In [1]: import numpy as np

In [2]: np.set_printoptions(suppress=True, linewidth=140)

In [3]: mat = np.array([[16, 0], [0, 0]])

In [4]: print(mat)
[[16  0]
 [ 0  0]]

In [5]: print(mat @ mat)
[[256   0]
 [  0   0]]

In [6]: print((np.linalg.matrix_power((mat != 0) + (mat.T != 0) + np.eye(2), 2) > 0).astype(int))
[[1 0]
 [0 1]]

In [7]: print(round(np.linalg.det(mat), 2))
0.0

In [8]: print((mat != 0).astype(int))
[[1 0]
 [0 0]]

In [9]: data = np.loadtxt("layer18.csv", delimiter=",")

In [10]: print(data)
[[ 0.  0.  0.  0.]
 [-1. -3.  0. -2.]
 [ 2.  6.  0.  4.]]

In [11]: left, sig, Vh = np.linalg.svd(data)

In [12]: print(np.argmax(sig[:-1] / (sig[1:] + 1e-6)) + 1)
1

In [13]: print(sig.round(2) + 0)
[8.37 0.   0.  ]

In [14]: M2 = left[:, :1] @ np.diag(sig[:1]) @ Vh[:1]

In [15]: print(np.round(np.linalg.norm(data - M2, 2), 2), np.round(sig[1], 2))
0.0 0.0

In [16]: print(round(float(np.abs(data - M2).max()), 2))
0.0

In [17]: print(M2.round(2))
[[ 0.  0.  0.  0.]
 [-1. -3.  0. -2.]
 [ 2.  6.  0.  4.]]

In [18]: rank = np.linalg.matrix_rank(data)

In [19]: print(rank)
1

In [20]: ns = np.linalg.svd(data)[2][rank:].T

In [21]: print(np.round(data @ ns, 2) + 0)
[[0. 0. 0.]
 [0. 0. 0.]
 [0. 0. 0.]]

In [22]: print(ns.shape)
(4, 3)

In [23]: print([int(np.linalg.matrix_rank(data[:, :j + 1])) for j in range(4)])
[1, 1, 1, 1]

In [24]: print(np.linalg.matrix_rank(data.T @ data), np.linalg.matrix_rank(data @ data.T))
1 1

In [25]: print(np.round(ns @ ns.T, 2))
[[ 0.93 -0.21  0.   -0.14]
 [-0.21  0.36  0.   -0.43]
 [ 0.    0.    1.    0.  ]
 [-0.14 -0.43  0.    0.71]]

In [26]: print(np.round(data @ np.linalg.pinv(data) @ data, 2))
[[ 0.  0.  0.  0.]
 [-1. -3.  0. -2.]
 [ 2.  6.  0.  4.]]

In [27]: print(np.abs(np.diag(np.linalg.qr(data)[1])) > 1e-9)
[ True False False]

In [28]: print(np.linalg.lstsq(data[:-1].T, data[-1])[2])
1

In [29]: print(np.allclose(data[:-1].T @ np.linalg.lstsq(data[:-1].T, data[-1])[0], data[-1]))
True

In [30]: print(np.unique(data.round(6), axis=0).shape)
(3, 4)
